>>> import numpy as np
>>> np.set_printoptions(precision=1, suppress=True, linewidth=140, sign=" ")
>>> E = np.load("mat.npy")
>>> E
array([[-3.,  5.,  0.,  0.,  0.,  0.,  0.],
       [ 5.,  0.,  5.,  0.,  0.,  0.,  0.],
       [ 0.,  5., -1.,  5.,  0.,  0.,  0.],
       [ 0.,  0.,  5., -2.,  5.,  0.,  0.],
       [ 0.,  0.,  0.,  5., -1.,  5.,  0.],
       [ 0.,  0.,  0.,  0.,  5., -1.,  5.],
       [ 0.,  0.,  0.,  0.,  0.,  5.,  3.]])
>>> rng = np.random.default_rng(287909)
>>> idx = rng.permutation(7)
>>> idx
array([ 2,  0,  1,  6,  5,  4,  3])
>>> other = E[idx][:, idx]
>>> other
array([[-1.,  0.,  5.,  0.,  0.,  0.,  5.],
       [ 0., -3.,  5.,  0.,  0.,  0.,  0.],
       [ 5.,  5.,  0.,  0.,  0.,  0.,  0.],
       [ 0.,  0.,  0.,  3.,  5.,  0.,  0.],
       [ 0.,  0.,  0.,  5., -1.,  5.,  0.],
       [ 0.,  0.,  0.,  0.,  5., -1.,  5.],
       [ 5.,  0.,  0.,  0.,  0.,  5., -2.]])
>>> np.diag(other)
array([-1., -3.,  0.,  3., -1., -1., -2.])
>>> np.round(np.linalg.det(other), 1), round(float(np.linalg.det(E[idx])), 1)
(np.float64(50025.0), 50025.0)
>>> theta = np.radians(60)
>>> R = np.eye(7)
>>> R[0, 0] = R[2, 2] = np.cos(theta)
>>> R[0, 2], R[2, 0] = -np.sin(theta), np.sin(theta)
>>> R
array([[ 0.5,  0. , -0.9,  0. ,  0. ,  0. ,  0. ],
       [ 0. ,  1. ,  0. ,  0. ,  0. ,  0. ,  0. ],
       [ 0.9,  0. ,  0.5,  0. ,  0. ,  0. ,  0. ],
       [ 0. ,  0. ,  0. ,  1. ,  0. ,  0. ,  0. ],
       [ 0. ,  0. ,  0. ,  0. ,  1. ,  0. ,  0. ],
       [ 0. ,  0. ,  0. ,  0. ,  0. ,  1. ,  0. ],
       [ 0. ,  0. ,  0. ,  0. ,  0. ,  0. ,  1. ]])
>>> other = E @ R.T
>>> print(np.allclose(E @ E.T, other @ other.T))
True
>>> F = np.array([[1, -4, 16, -64],
...     [1, -3, 9, -27],
...     [1, -2, 4, -8],
...     [1, -1, 1, -1],
...     [1, 0, 0, 0],
...     [1, 1, 1, 1],
...     [1, 2, 4, 8]])
>>> x0 = np.array([3, 2, 3, 2])
>>> rhs = F @ x0
>>> beta, lr = np.zeros(4), 1 / np.linalg.norm(F, 2) ** 2
>>> for i in range(150):
...     beta -= lr * F.T @ (F @ beta - rhs)
...     if i % 50 == 0: print(i, round(np.linalg.norm(F @ beta - rhs), 1))
... 
0 29.3
50 18.9
100 12.4
>>> round(np.linalg.cond(F), 1)
np.float64(51.9)
>>> proj = F @ np.linalg.solve(F.T @ F, F.T)
>>> np.round(proj @ F[:, 3], 1) + 0
array([-64., -27.,  -8.,  -1.,   0.,   1.,   8.])
>>> np.diag(proj)
array([ 0.9,  0.5,  0.5,  0.3,  0.5,  0.5,  0.9])
>>> proj.round(1) + 0
array([[ 0.9,  0.2, -0.1, -0.1,  0. ,  0.1,  0. ],
       [ 0.2,  0.5,  0.4,  0.1, -0.1, -0.2,  0.1],
       [-0.1,  0.4,  0.5,  0.3,  0. , -0.1,  0. ],
       [-0.1,  0.1,  0.3,  0.3,  0.3,  0.1, -0.1],
       [ 0. , -0.1,  0. ,  0.3,  0.5,  0.4, -0.1],
       [ 0.1, -0.2, -0.1,  0.1,  0.4,  0.5,  0.2],
       [ 0. ,  0.1,  0. , -0.1, -0.1,  0.2,  0.9]])
